$ python3 -q
>>> import numpy as np
>>> from numpy import linalg as LA
>>> np.set_printoptions(suppress=True, linewidth=140)
>>> tidy = lambda a: np.round(a, 2) + 0
>>> J = np.load("out19.npy")
>>> tidy(J)
array([[-1.86, -0.1 , -0.7 ,  1.23, -2.6 , -0.59,  1.51, -0.49,  0.68, -0.51,  1.73, -0.84,  1.5 ,  1.54,  0.93],
       [ 1.96, -0.37, -0.08, -1.83, -1.97,  1.1 , -0.48,  1.07,  2.38, -1.25,  1.14, -0.53,  0.13, -1.54,  0.07],
       [ 0.21,  1.51, -1.11, -0.08,  3.14, -0.01,  1.05, -0.51,  2.04, -1.79,  0.71,  0.43,  1.38,  0.45,  0.28],
       [-0.21,  1.15,  0.92, -1.5 ,  0.12,  0.89,  2.17,  2.48, -0.93, -0.19,  0.91, -0.04, -1.27,  1.97, -1.27],
       [ 0.52,  2.34, -3.53, -0.61, -0.99,  0.61, -0.27, -1.05, -0.55,  1.34,  0.29,  0.47, -1.19,  0.08, -0.26],
       [ 1.65, -0.75, -1.26,  1.1 , -0.31, -1.52,  0.6 ,  1.83,  0.51,  1.32, -0.79,  0.81,  2.02,  0.35, -2.31],
       [-1.13, -0.9 , -0.57, -1.58, -0.78,  0.08, -0.64,  0.25, -0.54, -1.46, -0.74,  3.85,  0.72,  0.67,  0.51],
       [ 0.41, -2.07, -1.33, -1.37,  1.35, -0.18,  0.12,  0.42, -2.17,  0.74,  2.57, -0.61,  1.09, -0.6 ,  1.03],
       [-1.13,  0.43, -1.56, -0.86, -0.02, -0.87,  0.19,  2.07, -0.52, -1.07, -2.64, -2.03,  0.36, -0.73,  1.43],
       [ 0.93, -1.06, -0.77,  0.63,  0.39, -2.16, -1.33,  0.89,  1.07, -0.5 ,  0.67,  0.07, -2.63,  2.09,  1.23],
       [ 2.17, -0.63,  0.3 , -1.45, -0.62, -1.49,  2.31, -2.44, -0.81, -0.96, -1.28, -0.42, -0.22,  0.62,  0.1 ],
       [ 0.41,  2.14,  1.35, -1.61, -0.31, -1.69, -2.5 , -0.19, -0.59,  0.27,  0.52, -0.73,  1.88,  1.35, -0.12],
       [-1.34, -1.3 , -0.07, -2.24,  0.55,  0.43,  0.21, -0.67,  2.32,  2.71, -0.96, -0.52,  0.11,  1.24,  0.09],
       [-1.96, -0.74, -0.71, -0.86,  0.14, -1.48, -0.59, -0.83,  0.13, -1.45,  0.73, -0.81, -0.93, -0.93, -3.33],
       [-0.72,  1.24,  0.91, -0.54, -0.13, -2.65,  1.44,  0.51,  0.67,  1.38,  0.87,  1.42, -0.71, -2.4 ,  1.02]])
>>> G = J.T @ J
>>> np.trace(G), tidy((J ** 2).sum())
(np.float64(375.0), np.float64(375.0))
>>> print(tidy(np.diag(G)))
[25. 25. 25. 25. 25. 25. 25. 25. 25. 25. 25. 25. 25. 25. 25.]
>>> np.allclose(G, G.T)
True
